% python3 -q
>>> import numpy as np
>>> np.set_printoptions(suppress=True, linewidth=160)
>>> A = np.load("m.npy")
>>> A
array([[ 0.1,  3. , -3. ,  2. ],
       [ 2. ,  3.1, -1. ,  0. ],
       [-1. , -2. , -2.9, -2. ],
       [ 0. ,  3. , -3. ,  2.1]])
>>> [round(float(x), 1) for x in np.linalg.svd(A, compute_uv=False)[:3]]
[7.3, 4.3, 2.3]
>>> np.argsort(-np.linalg.norm(A, axis=0).round(6), kind="stable")[:3]
array([1, 2, 3])
>>> np.linalg.cond(A) > 100
np.True_
>>> E = np.load("a.npy")
>>> E
array([[-1,  0,  0,  0],
       [ 0,  5,  0, -2],
       [ 0,  0, -2,  0],
       [ 0,  3,  0,  2]])
>>> round(float(np.linalg.norm(E) ** 2 / np.linalg.norm(E, 2) ** 2), 1)
1.4
>>> round(np.linalg.norm(E[1] - E[3]), 1)
np.float64(4.5)
>>> round(float(np.linalg.norm(E, "nuc")), 1)
11.6
>>> round(np.linalg.norm(E[1], 1), 1), round(float(np.linalg.norm(E[1], np.inf)), 1)
(np.float64(7.0), 5.0)
>>> E[1] @ E[3]
np.int64(11)
>>> np.round(np.linalg.norm(E, 2), 1)
np.float64(5.9)
>>> t3 = np.stack([E, -3 * E, E[::-1]])
>>> t3.shape
(3, 4, 4)
>>> (t3 @ E.T).shape
(3, 4, 4)
>>> np.round(np.linalg.det(t3), 1)
array([  32., 2592.,   32.])
>>> np.einsum("bij,cij->bc", t3, t3)
array([[  47, -141,    0],
       [-141,  423,    0],
       [   0,    0,   47]])
>>> f = np.array([1, 3, 0, 3]) + 0.5
>>> K = np.eye(4) - 2 * np.outer(f, f) / (f @ f)
>>> K.round(1)
array([[ 0.8, -0.4, -0.1, -0.4],
       [-0.4,  0.1, -0.1, -0.9],
       [-0.1, -0.1,  1. , -0.1],
       [-0.4, -0.9, -0.1,  0.1]])
>>> gram = K.T @ K
>>> np.round(np.linalg.eigvalsh(gram)[::-1], 1)
array([1., 1., 1., 1.])
>>> np.trace(gram), (K ** 2).sum()
(np.float64(4.0), np.float64(4.0))
>>> Y = np.linalg.inv(K)
>>> Y.round(1)
array([[ 0.8, -0.4, -0.1, -0.4],
       [-0.4,  0.1, -0.1, -0.9],
       [-0.1, -0.1,  1. , -0.1],
       [-0.4, -0.9, -0.1,  0.1]])
>>> (np.abs(Y) > 1e-9).astype(int)
array([[1, 1, 1, 1],
       [1, 1, 1, 1],
       [1, 1, 1, 1],
       [1, 1, 1, 1]])
>>> O = A.astype(float).copy()
>>> for j in range(4):
...     O[:, j] -= O[:, :j] @ (O[:, :j].T @ O[:, j])
...     O[:, j] /= np.linalg.norm(O[:, j])
... 
>>> np.round(O.T @ O, 1) + 0
array([[1., 0., 0., 0.],
       [0., 1., 0., 0.],
       [0., 0., 1., 0.],
       [0., 0., 0., 1.]])
>>> O.round(1) + 0
array([[ 0. ,  0.7, -0.1,  0.7],
       [ 0.9, -0.1, -0.4,  0. ],
       [-0.4, -0.1, -0.9,  0. ],
       [ 0. ,  0.7,  0. , -0.7]])
>>> np.round(O.T @ A, 1) + 0
array([[ 2.2,  3.8,  0.3,  1. ],
       [ 0. ,  4.1, -3.9,  3. ],
       [ 0. ,  0. ,  3.4,  1.5],
       [ 0. ,  0. ,  0. ,  0. ]])
>>> np.round(np.linalg.matrix_power(O, 4), 1) + 0
array([[ 0.1,  1. , -0.1, -0.1],
       [ 0.8,  0. ,  0.3,  0.5],
       [ 0.2, -0.1,  0.7, -0.7],
       [ 0.6, -0.2, -0.7, -0.4]])
>>> np.allclose(O, O.T)
False
>>> np.round(np.sort(np.abs(np.linalg.eigvals(O))), 1)
array([1., 1., 1., 1.])
>>> np.round((O + O.T) / 2, 1) + 0
array([[ 0. ,  0.8, -0.3,  0.4],
       [ 0.8, -0.1, -0.3,  0.3],
       [-0.3, -0.3, -0.9,  0. ],
       [ 0.4,  0.3,  0. , -0.7]])
>>> ev, vecs = np.linalg.eig(K)
>>> np.round(K @ vecs[:, 0] - ev[0] * vecs[:, 0], 1) + 0
array([0., 0., 0., 0.])
>>> np.round(np.sort(np.linalg.eigvals(np.linalg.inv(K))), 1)
array([-1.,  1.,  1.,  1.])
>>> X = np.loadtxt("data.csv", delimiter=",")
>>> X
array([[ -7.,  -5.,  -5.],
       [ -7.,  -3.,   0.],
       [ -3.,   0.,  -3.],
       [  3.,   6.,   2.],
       [ -4.,  11.,   1.],
       [  0.,  19.,  -5.],
       [  3.,  20.,  -6.],
       [ -4.,  25.,  -7.],
       [ -8.,  32.,  -1.],
       [-14.,  36.,  -4.],
       [ -9.,  41.,   2.],
       [-16.,  38.,   1.],
       [-25.,  46.,   8.],
       [-16.,  48.,   6.],
       [-11.,  47.,   1.],
       [ -6.,  49.,  10.],
       [ -1.,  48.,   7.],
       [ -4.,  56.,  11.]])
>>> labels = X[:, 1] > np.median(X[:, 1])
>>> f = X[labels].mean(axis=0) - X[~labels].mean(axis=0)
>>> labels.astype(int)
array([0, 0, 0, 0, 0, 0, 0, 0, 0, 1, 1, 1, 1, 1, 1, 1, 1, 1])
>>> f.round(1)
array([-8.3, 33.8,  7.3])
>>> d = np.linalg.norm(X[:, None] - X[None], axis=-1)
>>> d[:5, :5].round(1)
array([[ 0. ,  5.4,  6.7, 16.4, 17.3],
       [ 5.4,  0. ,  5.8, 13.6, 14.4],
       [ 6.7,  5.8,  0. ,  9.8, 11.7],
       [16.4, 13.6,  9.8,  0. ,  8.7],
       [17.3, 14.4, 11.7,  8.7,  0. ]])
>>> np.unravel_index(d.round(6).argmax(), d.shape)
(np.int64(0), np.int64(17))
>>> (d + 1e9 * np.eye(18)).round(6).argmin(axis=1)
array([ 1,  0,  1,  4,  3,  6,  5,  5,  9, 11, 14,  9, 13, 14, 10, 16, 15, 15])
>>> np.flatnonzero(d[4] < d.mean() / 2)
array([2, 3, 4, 5])
>>> gram = np.cov(X, rowvar=False)
>>> gram.shape
(3, 3)
>>> np.round(np.corrcoef(X[:, 0], X[:, 1])[0, 1], 1)
np.float64(-0.4)
>>> np.round(np.corrcoef(X.T), 1)
array([[ 1. , -0.4, -0.3],
       [-0.4,  1. ,  0.7],
       [-0.3,  0.7,  1. ]])
>>> np.argsort(-X.std(axis=0).round(6), kind="stable")
array([1, 0, 2])
>>> W2 = X[[6, 9]].astype(float)
>>> for _ in range(5):
...     labels = np.linalg.norm(X[:, None] - W2, axis=-1).argmin(axis=1)
...     W2 = np.array([X[labels == j].mean(axis=0) for j in range(2)])
... 
>>> labels
array([0, 0, 0, 0, 0, 0, 0, 0, 1, 1, 1, 1, 1, 1, 1, 1, 1, 1])
>>> np.abs(W2[1] - W2[0]).argmax()
np.int64(1)
>>> W0 = np.array([[-2, 0, -1], [-2, 0, -1], [0, 0, 0], [-2, 0, -1]])
>>> W0
array([[-2,  0, -1],
       [-2,  0, -1],
       [ 0,  0,  0],
       [-2,  0, -1]])
>>> Y = np.array([[0, 0], [1, 0], [3, -1], [-2, 1]])
>>> np.round(K @ Y, 1)
array([[ 0.2, -0.3],
       [ 1.5, -0.8],
       [ 3.1, -1.1],
       [-1.5,  0.2]])
>>> np.linalg.matrix_rank(np.vstack([K, Y.T]))
np.int64(4)
>>> np.linalg.matrix_rank(K @ Y)
np.int64(2)
>>> np.vstack([K, Y.T]).shape
(6, 4)
>>> np.round(np.einsum("ik,kj->ji", K, Y), 1)
array([[ 0.2,  1.5,  3.1, -1.5],
       [-0.3, -0.8, -1.1,  0.2]])
>>> np.einsum("ij,ij->i", K, K)
array([1., 1., 1., 1.])
